$ python -q
>>> import numpy as np
>>> from numpy import linalg as LA
>>> np.set_printoptions(suppress=True, linewidth=120)
>>> def rd(a):
...     return np.round(a, 2) + 0
... 
>>> m1 = np.loadtxt("mat.csv", delimiter=",")
>>> m1
array([[ 0., -2.,  0.,  0.],
       [ 2.,  0., -1.,  1.],
       [ 0.,  1.,  0.,  2.],
       [ 0., -1., -2.,  0.]])
>>> rng = np.random.default_rng(26313)
>>> lab = rng.permutation(4)
>>> Y = m1[:, lab] * rng.choice([-1, 1], 4)
>>> Y
array([[ 2., -0.,  0.,  0.],
       [-0., -1., -1.,  2.],
       [-1., -2.,  0.,  0.],
       [ 1., -0., -2.,  0.]])
>>> left, _, Vt = LA.svd(m1.T @ Y)
>>> rd(LA.lstsq(m1, Y)[0])
array([[ 0.,  0.,  0.,  1.],
       [-1.,  0.,  0.,  0.],
       [ 0.,  0.,  1.,  0.],
       [ 0., -1.,  0.,  0.]])
>>> rd(left @ Vt)
array([[ 0.,  0.,  0.,  1.],
       [-1.,  0.,  0.,  0.],
       [ 0.,  0.,  1.,  0.],
       [ 0., -1.,  0.,  0.]])
>>> LA.norm(Y, axis=1).argmax()
np.int64(1)
>>> rd(LA.norm(Y[1], 1)), rd(LA.norm(Y[1], np.inf))
(np.float64(4.0), np.float64(2.0))
>>> rd(LA.norm(Y, 1)), rd(LA.norm(Y, np.inf))
(np.float64(4.0), np.float64(4.0))
>>> rd(LA.norm(Y) ** 2 / LA.norm(Y, 2) ** 2)
np.float64(2.5)
>>> W = np.array([[0, -5, 0, -5, 3, -5],
...     [4, 3, -3, -5, -1, 0],
...     [4, 0, 2, 0, -2, 4],
...     [3, 0, -1, 1, -5, 2]])
>>> beta = np.array([-5, -4, 0, -5, 3, -1])
>>> act = np.maximum(m1 @ W + beta, 0)
>>> act
array([[0., 0., 6., 5., 5., 0.],
       [0., 0., 0., 0., 6., 0.],
       [5., 0., 0., 0., 0., 3.],
       [0., 0., 0., 0., 8., 0.]])
>>> (act > 0).astype(int)
array([[0, 0, 1, 1, 1, 0],
       [0, 0, 0, 0, 1, 0],
       [1, 0, 0, 0, 0, 1],
       [0, 0, 0, 0, 1, 0]])
>>> W2 = np.array([[2, -2], [-3, 2], [3, 1], [-2, 0], [-3, 0], [0, -2]])
>>> (act @ W2).round(6).argmax(axis=1)
array([1, 1, 0, 1])
>>> act @ W2
array([[ -7.,   6.],
       [-18.,   0.],
       [ 10., -16.],
       [-24.,   0.]])
>>> lab = rng.permutation(4)
>>> lab
array([3, 1, 2, 0])
>>> Y = m1[lab][:, lab]
>>> rd(LA.det(Y)), rd(LA.det(m1[lab]))
(np.float64(16.0), np.float64(-16.0))
>>> np.diag(Y)
array([0., 0., 0., 0.])
>>> np.trace(Y)
np.float64(0.0)
>>> rd(np.sort(np.abs(LA.eigvals(Y))))
array([1.41, 1.41, 2.83, 2.83])
>>> rd(LA.norm(m1[1], 1)), rd(LA.norm(m1[1], np.inf))
(np.float64(4.0), np.float64(2.0))
>>> LA.norm(m1, axis=1).argmax()
np.int64(1)
>>> rd(LA.norm(m1, "nuc"))
np.float64(8.49)
>>> X = np.loadtxt("x.csv", delimiter=",")
>>> rd(X)
array([[ 0.6 , -0.56, -0.56, -0.08],
       [-0.56,  0.21, -0.79, -0.11],
       [-0.56, -0.79,  0.21, -0.11],
       [-0.08, -0.11, -0.11,  0.98]])
>>> w, evecs = LA.eigvalsh(X)
Traceback (most recent call last):
  File "<python-input-37>", line 1, in <module>
    w, evecs = LA.eigvalsh(X)
    ^^^^^^^^
ValueError: too many values to unpack (expected 2)
>>> w, evecs = LA.eigh(X)
>>> np.unique(w.round(6) + 0, return_counts=True)[1]
array([1, 3])
>>> rd(evecs.T @ X @ evecs)
array([[-1.,  0.,  0.,  0.],
       [ 0.,  1.,  0.,  0.],
       [ 0.,  0.,  1.,  0.],
       [ 0.,  0.,  0.,  1.]])
>>> rd(LA.eigvalsh(X @ X))
array([1., 1., 1., 1.])
>>> (w > 1e-8).sum(), (w < -1e-8).sum()
(np.int64(3), np.int64(1))
>>> assert X == X.T
Traceback (most recent call last):
  File "<python-input-43>", line 1, in <module>
    assert X == X.T
           ^^^^^^^^
ValueError: The truth value of an array with more than one element is ambiguous. Use a.any() or a.all()
>>> rd(LA.matrix_power(X, 2))
array([[1., 0., 0., 0.],
       [0., 1., 0., 0.],
       [0., 0., 1., 0.],
       [0., 0., 0., 1.]])
>>> (X - X.T) / 2
array([[0., 0., 0., 0.],
       [0., 0., 0., 0.],
       [0., 0., 0., 0.],
       [0., 0., 0., 0.]])
>>> rd(np.abs(LA.eigvals(X)).max())
np.float64(1.0)
>>> feats = 5 * np.eye(3) + np.eye(3, k=1)
>>> feats
array([[5., 1., 0.],
       [0., 5., 1.],
       [0., 0., 5.]])
>>> # triangular: eigenvalues sit on the diagonal
>>> x0 = np.array([-2, -3, -3])
>>> y = feats @ x0
>>> beta, lr = np.zeros(3), 1 / LA.norm(feats, 2) ** 2
>>> for i in range(12):
...     beta -= lr * feats.T @ (feats @ beta - y)
...     if i % 2 == 0: print(i, round(LA.norm(feats @ beta - y), 2))
... 
0 0.99
2 0.15
4 0.03
6 0.01
8 0.0
10 0.0
>>> rd(beta)
array([-2., -3., -3.])
>>> Y = LA.inv(feats)
>>> rd(LA.inv(Y))
array([[5., 1., 0.],
       [0., 5., 1.],
       [0., 0., 5.]])
>>> rd(LA.det(feats) * LA.det(Y))
np.float64(1.0)
>>> rd(feats @ Y)
array([[1., 0., 0.],
       [0., 1., 0.],
       [0., 0., 1.]])
>>> rd(LA.slogdet(feats)[0])
np.float64(1.0)
>>> theta = np.sort(rng.uniform(-2, 2, 17))
>>> mat = np.c_[theta, theta ** 2, theta ** 3] @ np.array([[4, 1, 2], [5, 8, 7], [2, 2, 8]])
>>> rd(mat)
array([[ -3.65,  13.67, -36.9 ],
       [ -2.81,  12.67, -29.  ],
       [ -2.78,  12.63, -28.76],
       [ -2.6 ,  12.35, -26.92],
       [ -1.  ,   5.51,  -3.73],
       [ -1.02,   3.63,  -1.49],
       [ -1.04,   2.57,  -0.73],
       [ -0.94,   0.79,  -0.19],
       [  0.18,   0.06,   0.1 ],
       [  2.25,   1.56,   2.09],
       [  4.64,   3.92,   5.47],
       [  4.77,   4.06,   5.66],
       [  8.25,   7.87,  11.68],
       [  8.92,   8.62,  12.94],
       [ 11.37,  11.43,  17.75],
       [ 23.57,  25.74,  44.73],
       [ 30.8 ,  34.32,  62.24]])
>>> d = LA.norm(mat[:, None] - mat[None], axis=-1)
>>> np.unravel_index(d.round(6).argmax(), d.shape)
(np.int64(0), np.int64(16))
>>> d[14].round(6).argsort(kind="stable")[:4]
array([14, 13, 12, 11])
>>> rd(d[:5, :5])
array([[ 0.  ,  8.01,  8.25, 10.12, 34.26],
       [ 8.01,  0.  ,  0.24,  2.11, 26.32],
       [ 8.25,  0.24,  0.  ,  1.87, 26.08],
       [10.12,  2.11,  1.87,  0.  , 24.23],
       [34.26, 26.32, 26.08, 24.23,  0.  ]])
>>> d.mean(axis=1).argmax()
np.int64(16)
>>> blk = np.stack([mat, 3 * mat, mat[::-1]])
>>> rd(np.einsum("bij,cij->bc", blk, blk))
array([[ 15052.25,  45156.75,  -7293.47],
       [ 45156.75, 135470.26, -21880.42],
       [ -7293.47, -21880.42,  15052.25]])
>>> blk.shape
(3, 17, 3)
>>> LA.matrix_rank(blk.reshape(3, -1))
np.int64(2)
>>> (blk @ mat.T).shape
(3, 17, 17)
>>> theta = np.radians(72)
>>> R = np.eye(3)
>>> R[0, 0] = R[2, 2] = np.cos(theta)
>>> R[0, 2], R[2, 0] = -np.sin(theta), np.sin(theta)
>>> rd(R)
array([[ 0.31,  0.  , -0.95],
       [ 0.  ,  1.  ,  0.  ],
       [ 0.95,  0.  ,  0.31]])
>>> Y = mat @ R.T
>>> rd(LA.det(R)), rd(np.trace(R))
(np.float64(1.0), np.float64(1.62))
>>> np.allclose(mat @ mat.T, Y @ Y.T)
True
>>> (R != 0).astype(int)
array([[1, 0, 1],
       [0, 1, 0],
       [1, 0, 1]])
>>> (LA.matrix_power((R != 0) + (R.T != 0) + np.eye(3), 3) > 0).astype(int)
array([[1, 0, 1],
       [0, 1, 0],
       [1, 0, 1]])
>>> rd(R @ R)
array([[-0.81,  0.  , -0.59],
       [ 0.  ,  1.  ,  0.  ],
       [ 0.59,  0.  , -0.81]])
>>> rd(LA.det(R))
np.float64(1.0)
>>> np.flatnonzero(LA.matrix_power((R != 0) + (R.T != 0) + np.eye(3), 3)[2])
array([0, 2])
>>> F = np.load("a.npy")
>>> F
array([[ 2,  1,  6],
       [-7,  6,  3],
       [-2,  6,  9],
       [-2,  6,  9],
       [ 2,  1,  6],
       [-5,  0, -6],
       [-2,  6,  9],
       [-2,  6,  9],
       [-2,  6,  9],
       [-3,  1,  0],
       [ 0,  0,  0],
       [-2,  6,  9],
       [-2,  6,  9],
       [-2,  6,  9],
       [-2,  6,  9],
       [-2,  6,  9],
       [ 2,  1,  6],
       [ 0,  0,  0],
       [ 0,  0,  0],
       [ 0,  0,  0],
       [-5,  0, -6],
       [ 0,  0,  0]])
>>> # row 3 repeats row 2
>>> lab = rng.permutation(3)
>>> Y = F[:, lab] * rng.choice([-1, 1], 3)
>>> Y
array([[ 2, -1, -6],
       [-7, -6, -3],
       [-2, -6, -9],
       [-2, -6, -9],
       [ 2, -1, -6],
       [-5,  0,  6],
       [-2, -6, -9],
       [-2, -6, -9],
       [-2, -6, -9],
       [-3, -1,  0],
       [ 0,  0,  0],
       [-2, -6, -9],
       [-2, -6, -9],
       [-2, -6, -9],
       [-2, -6, -9],
       [-2, -6, -9],
       [ 2, -1, -6],
       [ 0,  0,  0],
       [ 0,  0,  0],
       [ 0,  0,  0],
       [-5,  0,  6],
       [ 0,  0,  0]])
>>> left, _, Vt = LA.svd(F.T @ Y)
>>> rd(left @ Vt)
array([[ 1.,  0.,  0.],
       [ 0., -1.,  0.],
       [ 0.,  0., -1.]])
>>> rd(LA.lstsq(F, Y)[0])
array([[ 1.,  0.,  0.],
       [ 0., -1.,  0.],
       [ 0.,  0., -1.]])
>>> d = LA.norm(F[:, None] - F[None], axis=-1)
>>> rd(LA.norm(F - F.mean(axis=0), axis=1))
array([ 4.42,  6.32,  5.33,  5.33,  4.42, 11.5 ,  5.33,  5.33,  5.33,  5.21,  5.72,  5.33,  5.33,  5.33,  5.33,  5.33,
        4.42,  5.72,  5.72,  5.72, 11.5 ,  5.72])
>>> (d + 1e9 * np.eye(22)).round(6).argmin(axis=1)
array([ 4,  9,  3,  2,  0, 20,  2,  2,  2, 10, 17,  2,  2,  2,  2,  2,  0, 10, 10, 10,  5, 10])
>>> d[19].round(6).argsort(kind="stable")[:4]
array([10, 17, 18, 19])
>>> d.shape
(22, 22)
>>> np.unravel_index(d.round(6).argmax(), d.shape)
(np.int64(2), np.int64(5))
>>> rd(d[19])
array([ 6.4 ,  9.7 , 11.  , 11.  ,  6.4 ,  7.81, 11.  , 11.  , 11.  ,  3.16,  0.  , 11.  , 11.  , 11.  , 11.  , 11.  ,
        6.4 ,  0.  ,  0.  ,  0.  ,  7.81,  0.  ])
>>> LA.matrix_rank(d ** 2)
np.int64(5)
>>> rd(LA.norm(F, axis=1))
array([ 6.4 ,  9.7 , 11.  , 11.  ,  6.4 ,  7.81, 11.  , 11.  , 11.  ,  3.16,  0.  , 11.  , 11.  , 11.  , 11.  , 11.  ,
        6.4 ,  0.  ,  0.  ,  0.  ,  7.81,  0.  ])
>>> rd(d[:5, :5])
array([[ 0.  , 10.72,  7.07,  7.07,  0.  ],
       [10.72,  0.  ,  7.81,  7.81, 10.72],
       [ 7.07,  7.81,  0.  ,  0.  ,  7.07],
       [ 7.07,  7.81,  0.  ,  0.  ,  7.07],
       [ 0.  , 10.72,  7.07,  7.07,  0.  ]])
>>> np.flatnonzero(d[19] < d.mean() / 2)
array([ 9, 10, 17, 18, 19, 21])
>>> Y = X / np.sqrt((X ** 2).mean(axis=1, keepdims=True))
>>> LA.matrix_rank(X - X.mean(axis=1, keepdims=True))
np.int64(3)
>>> rd(X - X.mean(axis=1, keepdims=True))
array([[ 0.75, -0.41, -0.41,  0.07],
       [-0.25,  0.52, -0.48,  0.2 ],
       [-0.25, -0.48,  0.52,  0.2 ],
       [-0.25, -0.28, -0.28,  0.81]])
>>> rd(LA.norm(Y, axis=1))
array([2., 2., 2., 2.])
>>> rd(Y[1])
array([-1.13,  0.42, -1.58, -0.23])
>>> x0 = np.array([-8, -6, 5])
>>> y = F @ x0
>>> beta, lr = np.zeros(3), 1 / LA.norm(F, 2) ** 2
>>> for i in range(40):
...     beta -= lr * F.T @ (F @ beta - y)
...     if i % 10 == 0: print(i, round(LA.norm(F @ beta - y), 2))
... 
0 34.01
10 15.39
20 13.46
30 13.19
>>> rd(LA.cond(F))
np.float64(28.79)
>>> gram = np.cov(F, rowvar=False)
>>> np.median(F, axis=0)
array([-2. ,  3.5,  6. ])
>>> rd(np.corrcoef(F[:, 2], F[:, 1])[0, 1])
np.float64(0.83)
>>> np.argwhere(np.triu(np.abs(np.corrcoef(F.T)) > 0.8, 1))
array([[1, 2]])
>>> np.argsort(-F.std(axis=0).round(6), kind="stable")
array([2, 1, 0])
>>> rd(np.corrcoef(F.T))
array([[ 1.  , -0.37,  0.2 ],
       [-0.37,  1.  ,  0.83],
       [ 0.2 ,  0.83,  1.  ]])
>>> M = np.load("arr.npy")
>>> M
array([[ 0.11, -1.84, -0.81],
       [-1.37,  0.71, -1.17],
       [ 0.95,  0.22, -2.61]])
>>> Y = LA.inv(M)
>>> rd(M @ Y)
array([[1., 0., 0.],
       [0., 1., 0.],
       [0., 0., 1.]])
>>> (np.abs(Y) > 1e-9).astype(int)
array([[1, 1, 1],
       [1, 1, 1],
       [1, 1, 1]])
>>> rd(Y)
array([[-0.17, -0.54,  0.3 ],
       [-0.51,  0.05,  0.13],
       [-0.11, -0.19, -0.26]])
>>> rd(LA.cond(M))
np.float64(2.05)
>>> rd(LA.det(M) * LA.det(Y))
np.float64(1.0)
>>> np.allclose(Y, M.T)
False
>>> rd(LA.slogdet(M)[0])
np.float64(1.0)
